$ python3 -q
>>> import numpy as np
>>> np.set_printoptions(suppress=True, linewidth=200)
>>> A = np.load("a.npy")
>>> A.round(4)
array([[0.0825, 0.0165, 0.1815, 0.1155, 0.1155, 0.1155, 0.0495],
       [0.0165, 0.0033, 0.0363, 0.0231, 0.0231, 0.0231, 0.0099],
       [0.1815, 0.0363, 0.3993, 0.2541, 0.2541, 0.2541, 0.1089],
       [0.1155, 0.0231, 0.2541, 0.1617, 0.1617, 0.1617, 0.0693],
       [0.1155, 0.0231, 0.2541, 0.1617, 0.1617, 0.1617, 0.0693],
       [0.1155, 0.0231, 0.2541, 0.1617, 0.1617, 0.1617, 0.0693],
       [0.0495, 0.0099, 0.1089, 0.0693, 0.0693, 0.0693, 0.0297]])
>>> M2 = np.array([[-5, 2], [-4, -4], [0, 3], [1, 1], [-2, 0], [-1, 3], [4, 0]])
>>> np.round(np.einsum("ij->j", A), 4)
array([0.6766, 0.1353, 1.4884, 0.9472, 0.9472, 0.9472, 0.4059])
>>> np.linalg.matrix_rank(A @ M2)
np.int64(1)
>>> np.linalg.matrix_rank(np.vstack([A, M2.T]))
np.int64(3)
>>> np.round(A @ M2, 4)
array([[-0.5116,  1.1056],
       [-0.1023,  0.2211],
       [-1.1254,  2.4323],
       [-0.7162,  1.5479],
       [-0.7162,  1.5479],
       [-0.7162,  1.5479],
       [-0.3069,  0.6634]])
>>> np.round(np.einsum("ik,kj->ji", A, M2), 4)
array([[-0.5116, -0.1023, -1.1254, -0.7162, -0.7162, -0.7162, -0.3069],
       [ 1.1056,  0.2211,  2.4323,  1.5479,  1.5479,  1.5479,  0.6634]])
>>> np.round(np.einsum("ij,ij->i", A, A), 4)
array([0.0825, 0.0033, 0.3993, 0.1617, 0.1617, 0.1617, 0.0297])
>>> np.round(np.einsum("ik,kj->ij", A, M2), 4)
array([[-0.5116,  1.1056],
       [-0.1023,  0.2211],
       [-1.1254,  2.4323],
       [-0.7162,  1.5479],
       [-0.7162,  1.5479],
       [-0.7162,  1.5479],
       [-0.3069,  0.6634]])
>>> round(float(np.trace(np.linalg.pinv(A) @ A)), 4)
1.0
>>> np.linalg.lstsq(A[:-1].T, A[-1])[2]
np.int32(1)
>>> left, sv, Vt = np.linalg.svd(A)
>>> evecs = Vt[:(sv > 1e-8).sum()]
>>> rng = np.random.default_rng(2733)
>>> vec = A[3] + 3 * A[6] + rng.integers(2) * np.eye(7)[2]
>>> vec.round(4)
array([0.264 , 0.0528, 0.5809, 0.3696, 0.3696, 0.3696, 0.1584])
>>> round(float(np.linalg.norm(vec - evecs.T @ evecs @ vec)), 4)
0.0
>>> np.linalg.matrix_rank(np.vstack([A, vec]))
np.int64(1)
>>> np.round(evecs.T @ evecs, 4)
array([[0.0825, 0.0165, 0.1815, 0.1155, 0.1155, 0.1155, 0.0495],
       [0.0165, 0.0033, 0.0363, 0.0231, 0.0231, 0.0231, 0.0099],
       [0.1815, 0.0363, 0.3993, 0.2541, 0.2541, 0.2541, 0.1089],
       [0.1155, 0.0231, 0.2541, 0.1617, 0.1617, 0.1617, 0.0693],
       [0.1155, 0.0231, 0.2541, 0.1617, 0.1617, 0.1617, 0.0693],
       [0.1155, 0.0231, 0.2541, 0.1617, 0.1617, 0.1617, 0.0693],
       [0.0495, 0.0099, 0.1089, 0.0693, 0.0693, 0.0693, 0.0297]])
>>> np.allclose(evecs.T @ evecs @ vec, vec)
True
>>> np.round(np.diag(evecs.T @ evecs), 4)
array([0.0825, 0.0033, 0.3993, 0.1617, 0.1617, 0.1617, 0.0297])
